$ python -q
>>> import numpy as np
>>> np.set_printoptions(precision=1, suppress=True, linewidth=100)
>>> def rnd(a):
...     return np.round(a, 1) + 0
... 
>>> feats = np.array([[5, 1, 9, 2], [2, 1, 3, 7], [7, 7, 0, 5]])
>>> feats
array([[5, 1, 9, 2],
       [2, 1, 3, 7],
       [7, 7, 0, 5]])
>>> Uu, s, Vh = np.linalg.svd(feats, full_matrices=False)
>>> rnd(np.cumsum(s ** 2) / np.sum(s ** 2))
array([0.7, 0.9, 1. ])
>>> rnd(Uu.T @ Uu)
array([[1., 0., 0.],
       [0., 1., 0.],
       [0., 0., 1.]])
>>> rnd(Uu.T @ feats @ Vh.T)
array([[14.5,  0. ,  0. ],
       [ 0. ,  8. ,  0. ],
       [ 0. ,  0. ,  4.8]])
>>> (s > 1e-8).sum()
np.int64(3)
>>> rnd(np.sqrt((s ** 2).sum())), rnd(np.linalg.norm(feats))
(np.float64(17.2), np.float64(17.2))
>>> rnd(s / s[0])
array([1. , 0.6, 0.3])
>>> np.abs(Uu[:, 0]).round(6).argmax()
np.int64(2)
>>> rnd(s)
array([14.5,  8. ,  4.8])
>>> rnd(np.abs(Vh[0]))
array([0.6, 0.4, 0.5, 0.5])
>>> W0 = np.array([[3, 1], [4, 3], [-1, -2]])
>>> Q, evecs = np.linalg.qr(W0[:, :1])[0], np.linalg.qr(W0[:, 1:])[0]
>>> s = np.linalg.svd(Q.T @ evecs, compute_uv=False)
>>> rnd(np.degrees(np.arccos(s.clip(0, 1))))
array([27.])
>>> rnd(np.linalg.norm(Q @ Q.T - evecs @ evecs.T, 2))
np.float64(0.5)
>>> P = W0 @ np.linalg.solve(W0.T @ W0, W0.T)
>>> np.allclose(P @ P, P)
True
>>> np.linalg.matrix_rank(np.eye(3) - P)
np.int64(1)
>>> np.trace(P)
np.float64(2.0)
>>> rnd(np.diag(P))
array([0.7, 0.7, 0.7])
>>> rnd((np.eye(3) - P) @ W0)
array([[0., 0.],
       [0., 0.],
       [0., 0.]])
>>> X = np.load("data.npy")
>>> X
array([[0, 0, 0],
       [0, 0, 0],
       [4, 0, 0],
       [0, 0, 0]])
>>> r = np.linalg.matrix_rank(X)
>>> r
np.int64(1)
>>> N = np.linalg.svd(X)[2][r:].T
>>> N @ N.T
array([[0., 0., 0.],
       [0., 1., 0.],
       [0., 0., 1.]])
>>> np.linalg.matrix_rank(X.T @ X), np.linalg.matrix_rank(X @ X.T)
(np.int64(1), np.int64(1))
>>> rnd(X @ np.linalg.pinv(X) @ X)
array([[0., 0., 0.],
       [0., 0., 0.],
       [4., 0., 0.],
       [0., 0., 0.]])
>>> rnd(np.trace(np.linalg.pinv(X) @ X))
np.float64(1.0)
>>> np.linalg.lstsq(X[:-1].T, X[-1])[2]
np.int32(1)
>>> np.unique(X.round(6), axis=0).shape
(2, 3)
>>> np.allclose(X[:-1].T @ np.linalg.lstsq(X[:-1].T, X[-1])[0], X[-1])
True
>>> Uu, s, Vh = np.linalg.svd(X)
>>> evecs = Vh[:(s > 1e-8).sum()]
>>> rng = np.random.default_rng(64)
>>> x = X[0] + 5 * X[1] + rng.integers(2) * np.eye(3)[2]
>>> x
array([0., 0., 1.])
>>> np.diag(evecs.T @ evecs)
array([1., 0., 0.])
>>> np.linalg.matrix_rank(np.vstack([X, x]))
np.int64(2)
>>> np.allclose(evecs.T @ evecs @ x, x)
False
>>> arr = np.load("arr.npy")
>>> arr
array([[ 27.1,   5.5,   0.3],
       [-24.8,   3.3, -13. ],
       [  3.9,   1.4,   4.6],
       [  5.8,  10.6,  22.9],
       [ -4.8, -12.6, -15. ],
       [  5. ,   2.1,  14. ],
       [-36.4,   6.6,  -1.6],
       [-16.9, -13.9, -15.7],
       [ -8.1, -16.5, -13.8],
       [ -2.7,  15.1,  15.9],
       [-19.2,  -8.5,  -9.2],
       [-11.6,   2.7,  -8.1],
       [  9. ,   1.1,  -7.2],
       [-28.1, -12.4,  -5. ],
       [ -0.2,  10.4,   9.7],
       [ 12.6,  -3.4,  -1.6],
       [-41.2,  10.2,   8.6],
       [-14.8, -15.4,  -8.4],
       [ 26.9,   9.3,  17.7],
       [ 12.8,   4.4,   3.4],
       [ 23.5,  -1.7,  10.2],
       [-22. , -22.5, -21.5]])
>>> out = X + rng.integers(-2, 3, (4, 1)) @ rng.integers(-2, 3, (1, 3))
>>> out
array([[-4, -4, -2],
       [-4, -4, -2],
       [ 4,  0,  0],
       [ 2,  2,  1]])
>>> rnd(np.linalg.svd(out - X, compute_uv=False))
array([9., 0., 0.])
>>> np.linalg.matrix_rank(out - X, tol=1e-8)
np.int64(1)
